$ python3 -q
>>> import numpy as np
>>> np.set_printoptions(precision=2, suppress=True, linewidth=120, floatmode="fixed")
>>> feats = np.loadtxt("test10.csv", delimiter=",")
>>> feats
array([[ 2.28,  1.01,  1.64,  0.28],
       [-0.25,  2.58, -1.35,  0.68],
       [-1.01, -0.22,  1.09,  2.60],
       [-1.65,  1.14,  1.81, -1.31]])
>>> x0 = np.array([5, -6, -1, 2])
>>> target = feats @ x0
>>> coef, lr = np.zeros(4), 1 / np.linalg.norm(feats, 2) ** 2
>>> for i in range(6):
...     coef -= lr * feats.T @ (feats @ coef - target)
...     if i % 2 == 0: print(i, round(np.linalg.norm(feats @ coef - target), 2))
... 
0 0.0
2 0.0
4 0.0
>>> coef
array([ 5.00, -6.00, -1.00,  2.00])
>>> round(float(np.linalg.eigvals(feats).sum().real), 2)
4.64
>>> np.round(np.linalg.det(feats.T), 2)
np.float64(-81.0)
>>> round(np.linalg.det(2 * feats), 2), round(np.linalg.det(feats), 2)
(np.float64(-1296.0), np.float64(-81.0))
>>> A = np.load("run4.npy")
>>> A
array([[ 1.00,  3.00,  1.00,  0.00,  0.00,  0.00],
       [ 1.00,  0.00,  3.00,  0.00,  0.00,  0.00],
       [ 3.00,  3.00,  3.00,  0.00,  0.00,  0.00],
       [ 0.00,  0.00,  0.00,  3.00,  2.00,  4.00],
       [ 0.00,  0.00,  0.00, -2.00,  0.00, -2.00],
       [ 0.00,  0.00,  0.00,  4.00,  4.00,  3.00]])
>>> x0 = np.array([2, 3, 5, 3, 0, 1])
>>> target = A @ x0
>>> target
array([16.00, 17.00, 30.00, 13.00, -8.00, 15.00])
>>> np.linalg.solve(A, target + A[:, 0])
array([3.00, 3.00, 5.00, 3.00, 0.00, 1.00])
>>> np.linalg.solve(A, A[:, 4])
array([0.00, 0.00, 0.00, 0.00, 1.00, 0.00])
>>> other = np.linalg.inv(A)
>>> np.linalg.inv(other)
array([[ 1.00,  3.00,  1.00, -0.00, -0.00, -0.00],
       [ 1.00,  0.00,  3.00,  0.00,  0.00,  0.00],
       [ 3.00,  3.00,  3.00,  0.00,  0.00,  0.00],
       [-0.00, -0.00, -0.00,  3.00,  2.00,  4.00],
       [-0.00, -0.00, -0.00, -2.00, -0.00, -2.00],
       [ 0.00,  0.00,  0.00,  4.00,  4.00,  3.00]])
>>> np.allclose(other, A.T)
False
>>> np.round(A @ other, 2) + 0
array([[1.00, 0.00, 0.00, 0.00, 0.00, 0.00],
       [0.00, 1.00, 0.00, 0.00, 0.00, 0.00],
       [0.00, 0.00, 1.00, 0.00, 0.00, 0.00],
       [0.00, 0.00, 0.00, 1.00, 0.00, 0.00],
       [0.00, 0.00, 0.00, 0.00, 1.00, 0.00],
       [0.00, 0.00, 0.00, 0.00, 0.00, 1.00]])
>>> other
array([[-0.75, -0.50,  0.75,  0.00,  0.00,  0.00],
       [ 0.50,  0.00, -0.17,  0.00,  0.00,  0.00],
       [ 0.25,  0.50, -0.25,  0.00,  0.00,  0.00],
       [ 0.00,  0.00,  0.00, -0.67, -0.83,  0.33],
       [ 0.00,  0.00,  0.00,  0.17,  0.58,  0.17],
       [ 0.00,  0.00,  0.00,  0.67,  0.33, -0.33]])
>>> X = np.array([[9.05, -2.0, 2.0], [-9.0, 7.05, 0.0], [9.0, -2.0, 2.05]])
>>> Uu, sig, VT = np.linalg.svd(X)
>>> np.argmax(sig[:-1] / (sig[1:] + 1e-6)) + 1
np.int64(2)
>>> other = Uu[:, :2] @ np.diag(sig[:2]) @ VT[:2]
>>> np.round(np.linalg.norm(X - other, 2), 2), np.round(sig[2], 2)
(np.float64(0.04), np.float64(0.04))
>>> np.linalg.matrix_rank(other)
np.int64(2)
>>> m1 = np.load("out17.npy")
>>> m1
array([[ 1, -1, -1,  1, -1,  1,  1, -1],
       [ 1,  1, -1, -1, -1, -1,  1,  1],
       [ 1,  1,  1,  1, -1, -1, -1, -1],
       [ 1,  1,  1,  1,  1,  1,  1,  1]])
>>> Uu, sig, VT = np.linalg.svd(m1, full_matrices=False)
>>> (sig > 1e-8).sum()
np.int64(4)
>>> np.round(Uu.T @ m1 @ VT.T, 2) + 0
array([[2.83, 0.00, 0.00, 0.00],
       [0.00, 2.83, 0.00, 0.00],
       [0.00, 0.00, 2.83, 0.00],
       [0.00, 0.00, 0.00, 2.83]])
>>> Uu.shape, sig.shape, VT.shape
((4, 4), (4,), (4, 8))
>>> sig / sig[0]
array([1.00, 1.00, 1.00, 1.00])
>>> np.cumsum(sig ** 2) / np.sum(sig ** 2)
array([0.25, 0.50, 0.75, 1.00])
>>> x0 = np.array([1, 2, 2, -2, -3, -2])
>>> target = A @ x0
>>> coef, lr = np.zeros(6), 1 / np.linalg.norm(A, 2) ** 2
>>> for i in range(5):
...     coef -= lr * A.T @ (A @ coef - target)
...     if i % 1 == 0: print(i, round(np.linalg.norm(A @ coef - target), 2))
... 
0 8.64
1 4.26
2 2.6
3 2.05
4 1.84
>>> round(np.linalg.cond(A), 2)
np.float64(12.27)
>>> coef
array([ 1.45,  1.75,  1.79, -2.43, -2.14, -2.25])
>>> def softmax(z):
...     e = np.exp(z - z.max(axis=-1, keepdims=True))
...     return e / e.sum(axis=-1, keepdims=True)
... 
>>> softmax(m1).sum(axis=1)
array([1.00, 1.00, 1.00, 1.00])
>>> np.round(softmax(10 * m1[2]), 2) + 0
array([0.25, 0.25, 0.25, 0.25, 0.00, 0.00, 0.00, 0.00])
>>> softmax(m1[2] + -3)
array([0.22, 0.22, 0.22, 0.22, 0.03, 0.03, 0.03, 0.03])
>>> S = m1 @ m1.T / np.sqrt(8)
>>> softmax(S + np.triu(np.full(S.shape, -np.inf), 1))
array([[1.00, 0.00, 0.00, 0.00],
       [0.06, 0.94, 0.00, 0.00],
       [0.05, 0.05, 0.89, 0.00],
       [0.05, 0.05, 0.05, 0.85]])
>>> softmax(S).round(6).argmax(axis=1)
array([0, 1, 2, 3])
>>> M = np.abs(np.array([[2, 2, 2, 2, 0, 1],
...     [-2, 0, 0, 1, 2, -2],
...     [1, 1, -1, 2, -1, 2],
...     [-2, -2, 2, 0, 0, 2],
...     [-1, 0, 1, -2, -2, -2],
...     [2, 0, 0, 1, 1, 0]])) + np.eye(6)
>>> M = M / M.sum(axis=1, keepdims=True)
>>> M
array([[0.30, 0.20, 0.20, 0.20, 0.00, 0.10],
       [0.25, 0.12, 0.00, 0.12, 0.25, 0.25],
       [0.11, 0.11, 0.22, 0.22, 0.11, 0.22],
       [0.22, 0.22, 0.22, 0.11, 0.00, 0.22],
       [0.11, 0.00, 0.11, 0.22, 0.33, 0.22],
       [0.40, 0.00, 0.00, 0.20, 0.20, 0.20]])
>>> np.linalg.matrix_power(M, 2)
array([[0.25, 0.15, 0.15, 0.17, 0.09, 0.19],
       [0.26, 0.09, 0.11, 0.19, 0.16, 0.19],
       [0.24, 0.11, 0.13, 0.18, 0.13, 0.21],
       [0.26, 0.12, 0.12, 0.18, 0.12, 0.20],
       [0.22, 0.08, 0.13, 0.19, 0.17, 0.20],
       [0.27, 0.12, 0.15, 0.19, 0.11, 0.17]])
>>> M.inv()
Traceback (most recent call last):
  File "<python-input-55>", line 1, in <module>
    M.inv()
    ^^^^^
AttributeError: 'numpy.ndarray' object has no attribute 'inv'
>>> round(float(np.linalg.det(M)), 2)
-0.0
>>> round(np.abs(np.linalg.eigvals(M)).max(), 2)
np.float64(1.0)
>>> round(float(np.trace(M)), 2)
1.29
>>> (M - M.T) / 2
array([[ 0.00, -0.02,  0.04, -0.01, -0.06, -0.15],
       [ 0.02,  0.00, -0.06, -0.05,  0.12,  0.12],
       [-0.04,  0.06,  0.00,  0.00,  0.00,  0.11],
       [ 0.01,  0.05,  0.00,  0.00, -0.11,  0.01],
       [ 0.06, -0.12,  0.00,  0.11,  0.00,  0.01],
       [ 0.15, -0.12, -0.11, -0.01, -0.01,  0.00]])
>>> blk = np.stack([M, 3 * M, M[::-1]])
>>> blk.shape
(3, 6, 6)
>>> np.round(np.linalg.det(blk), 2) + 0
array([ 0.00, -0.04,  0.00])
>>> w, V = np.linalg.eig(X)
>>> np.sort(np.linalg.eigvals(X.T))
array([ 0.05,  4.36, 13.74])
>>> rng = np.random.default_rng(910636)
>>> other = M + rng.integers(-2, 3, (6, 1)) @ rng.integers(-2, 3, (1, 6))
>>> other
array([[ 0.30, -1.80, -3.80,  0.20, -4.00,  2.10],
       [ 0.25, -1.88, -4.00,  0.12, -3.75,  2.25],
       [ 0.11,  2.11,  4.22,  0.22,  4.11, -1.78],
       [ 0.22,  1.22,  2.22,  0.11,  2.00, -0.78],
       [ 0.11,  1.00,  2.11,  0.22,  2.33, -0.78],
       [ 0.40,  1.00,  2.00,  0.20,  2.20, -0.80]])
>>> np.abs(other - M).sum(axis=1)
array([12.00, 12.00, 12.00,  6.00,  6.00,  6.00])
>>> other - M
array([[ 0.00, -2.00, -4.00,  0.00, -4.00,  2.00],
       [ 0.00, -2.00, -4.00,  0.00, -4.00,  2.00],
       [ 0.00,  2.00,  4.00,  0.00,  4.00, -2.00],
       [ 0.00,  1.00,  2.00,  0.00,  2.00, -1.00],
       [ 0.00,  1.00,  2.00,  0.00,  2.00, -1.00],
       [ 0.00,  1.00,  2.00,  0.00,  2.00, -1.00]])
>>> u, r1 = M[4], M[3]
>>> np.round(u @ u, 2)
np.float64(0.23)
>>> np.round(u @ r1, 2)
np.float64(0.12)
>>> pr = (u @ r1) / (u @ u) * u
>>> r1 - pr
array([ 0.16,  0.22,  0.16, -0.01, -0.18,  0.11])
>>> F = np.loadtxt("sample12.csv", delimiter=",")
>>> F
array([[-0.47, -0.59,  0.61,  0.26],
       [ 0.78, -0.58,  0.13, -0.21],
       [-0.23, -0.55, -0.78,  0.18],
       [ 0.35,  0.14,  0.01,  0.93]])
>>> # columns are unit length and at right angles
>>> q = F.astype(float).copy()
>>> for j in range(4):
...     q[:, j] -= q[:, :j] @ (q[:, :j].T @ q[:, j])
...     q[:, j] /= np.linalg.norm(q[:, j])
... 
>>> np.round(q.T @ F, 2) + 0
array([[1.00, 0.00, 0.00, 0.00],
       [0.00, 1.00, 0.00, 0.00],
       [0.00, 0.00, 1.00, 0.00],
       [0.00, 0.00, 0.00, 1.00]])
>>> Uu, sig = np.linalg.svd(F)
Traceback (most recent call last):
  File "<python-input-81>", line 1, in <module>
    Uu, sig = np.linalg.svd(F)
    ^^^^^^^
ValueError: too many values to unpack (expected 2)
>>> Uu, sig, VT = np.linalg.svd(F, full_matrices=False)
>>> sig
array([1.00, 1.00, 1.00, 1.00])
>>> F.inv()
Traceback (most recent call last):
  File "<python-input-84>", line 1, in <module>
    F.inv()
    ^^^^^
AttributeError: 'numpy.ndarray' object has no attribute 'inv'
>>> np.allclose(F, F.T)
False
>>> (F + F.T) / 2
array([[-0.47,  0.10,  0.19,  0.30],
       [ 0.10, -0.58, -0.21, -0.04],
       [ 0.19, -0.21, -0.78,  0.09],
       [ 0.30, -0.04,  0.09,  0.93]])
>>> F @ F
array([[-0.29,  0.31, -0.84,  0.35],
       [-0.92, -0.22,  0.30,  0.15],
       [-0.08,  0.91,  0.40,  0.08],
       [ 0.27, -0.16,  0.23,  0.92]])
>>> round(np.abs(np.linalg.eigvals(F)).max(), 2)
np.float64(1.0)
>>> x0 = np.array([2, -3, 3, -1])
>>> 4 - np.linalg.matrix_rank(F - np.eye(4), tol=1e-8)
np.int64(1)
>>> F.T @ (F @ x0)
array([ 2.00, -3.00,  3.00, -1.00])
>>> mat = np.load("dump.npy")
>>> mat
array([[ 2,  3,  4,  5,  6,  7,  8,  9],
       [10, 11, 12, 13, 14, 15, 16, 17],
       [18, 19, 20, 21, 22, 23, 24, 25]])
>>> # rank 2
>>> np.allclose(mat[:-1].T @ np.linalg.lstsq(mat[:-1].T, mat[-1])[0], mat[-1])
True
>>> round(float(np.trace(np.linalg.pinv(mat) @ mat)), 2)
2.0
>>> mat @ np.linalg.pinv(mat) @ mat
array([[ 2.00,  3.00,  4.00,  5.00,  6.00,  7.00,  8.00,  9.00],
       [10.00, 11.00, 12.00, 13.00, 14.00, 15.00, 16.00, 17.00],
       [18.00, 19.00, 20.00, 21.00, 22.00, 23.00, 24.00, 25.00]])
